% ipython --no-banner

In [1]: import numpy as np

In [2]: from numpy import linalg as LA

In [3]: np.set_printoptions(precision=3, suppress=True, linewidth=160, legacy="1.25")

In [4]: K = np.load("a.npy")

In [5]: K
Out[5]: 
array([[-0.99 ,  3.917, -0.093],
       [ 1.938,  1.668,  0.75 ],
       [-0.354,  3.535, -0.803],
       [ 0.023,  2.334, -1.085],
       [ 0.69 ,  3.438,  1.074],
       [-0.465,  4.505, -0.533],
       [-0.96 ,  0.826, -0.213],
       [-1.529,  2.778,  0.393],
       [ 0.23 ,  3.762, -0.823],
       [ 0.707,  2.766, -0.118],
       [-0.179,  1.731, -0.772],
       [ 0.807,  1.73 , -0.915],
       [ 0.385,  1.581, -0.319],
       [-1.608,  5.112,  2.678],
       [-1.741,  3.042, -0.79 ],
       [-0.3  ,  4.203, -0.666],
       [ 1.061,  2.361,  0.437],
       [-0.307,  4.068,  2.177],
       [-1.384,  3.585,  1.846],
       [-2.355,  2.954, -0.935],
       [ 1.536,  4.17 , -0.545],
       [-0.974,  2.755, -0.333],
       [-0.149,  3.217,  1.196],
       [-0.251,  3.598,  0.104],
       [-0.03 ,  4.426, -0.692],
       [-0.126,  3.372,  0.407],
       [-1.582,  2.414,  0.979],
       [ 2.029,  2.189, -0.236]])

In [6]: cen = K - K.mean(axis=0)

In [7]: Uu, sv, Vt = LA.svd(cen, full_matrices=False)

In [8]: np.abs(Vt[-1])
Out[8]: array([0.161, 0.71 , 0.686])

In [9]: P = K @ LA.solve(K.T @ K, K.T)

In [10]: np.round(LA.eigvalsh(P), 3) + 0
Out[10]: array([0., 0., 0., 0., 0., 0., 0., 0., 0., 0., 0., 0., 0., 0., 0., 0., 0., 0., 0., 0., 0., 0., 0., 0., 0., 1., 1., 1.])

In [11]: P @ K[:, 2]
Out[11]: 
array([-0.093,  0.75 , -0.803, -1.085,  1.074, -0.533, -0.213,  0.393, -0.823, -0.118, -0.772, -0.915, -0.319,  2.678, -0.79 , -0.666,  0.437,  2.177,  1.846,
       -0.935, -0.545, -0.333,  1.196,  0.104, -0.692,  0.407,  0.979, -0.236])

In [12]: rng = np.random.default_rng(922615)

In [13]: ang = rng.uniform(0, 2 * np.pi, 10)

In [14]: O, _ = LA.qr(np.array([[0.1, 0.2], [-0.4, -1.8], [-0.7, 0.1], [-1.7, 1.9]]))

In [15]: F = 5 * np.c_[np.cos(ang), np.sin(ang)] @ O.T

In [16]: F
Out[16]: 
array([[-0.472,  3.968,  0.184, -3.   ],
       [-0.569,  3.577,  2.033,  2.784],
       [-0.593,  3.804,  2.001,  2.486],
       [ 0.025, -1.068,  1.28 ,  4.714],
       [ 0.651, -4.764, -1.316,  0.383],
       [-0.602,  3.891,  1.984,  2.358],
       [ 0.518, -4.224, -0.4  ,  2.593],
       [-0.552,  3.422,  2.048,  2.965],
       [ 0.367, -3.34 ,  0.243,  3.695],
       [ 0.178, -2.12 ,  0.868,  4.441]])

In [17]: # null space of dimension 2

In [18]: print(F.reshape(2, -1))
[[-0.472  3.968  0.184 -3.    -0.569  3.577  2.033  2.784 -0.593  3.804  2.001  2.486  0.025 -1.068  1.28   4.714  0.651 -4.764 -1.316  0.383]
 [-0.602  3.891  1.984  2.358  0.518 -4.224 -0.4    2.593 -0.552  3.422  2.048  2.965  0.367 -3.34   0.243  3.695  0.178 -2.12   0.868  4.441]]

In [19]: print(F.reshape(-1, 2))
[[-0.472  3.968]
 [ 0.184 -3.   ]
 [-0.569  3.577]
 [ 2.033  2.784]
 [-0.593  3.804]
 [ 2.001  2.486]
 [ 0.025 -1.068]
 [ 1.28   4.714]
 [ 0.651 -4.764]
 [-1.316  0.383]
 [-0.602  3.891]
 [ 1.984  2.358]
 [ 0.518 -4.224]
 [-0.4    2.593]
 [-0.552  3.422]
 [ 2.048  2.965]
 [ 0.367 -3.34 ]
 [ 0.243  3.695]
 [ 0.178 -2.12 ]
 [ 0.868  4.441]]

In [20]: t3 = F.reshape(10, 2, -1)

In [21]: t3.transpose(1, 0, 2)
Out[21]: 
array([[[-0.472,  3.968],
        [-0.569,  3.577],
        [-0.593,  3.804],
        [ 0.025, -1.068],
        [ 0.651, -4.764],
        [-0.602,  3.891],
        [ 0.518, -4.224],
        [-0.552,  3.422],
        [ 0.367, -3.34 ],
        [ 0.178, -2.12 ]],

       [[ 0.184, -3.   ],
        [ 2.033,  2.784],
        [ 2.001,  2.486],
        [ 1.28 ,  4.714],
        [-1.316,  0.383],
        [ 1.984,  2.358],
        [-0.4  ,  2.593],
        [ 2.048,  2.965],
        [ 0.243,  3.695],
        [ 0.868,  4.441]]])

In [22]: np.swapaxes(t3, 1, 2)[3]
Out[22]: 
array([[ 0.025,  1.28 ],
       [-1.068,  4.714]])

In [23]: t3.shape
Out[23]: (10, 2, 2)
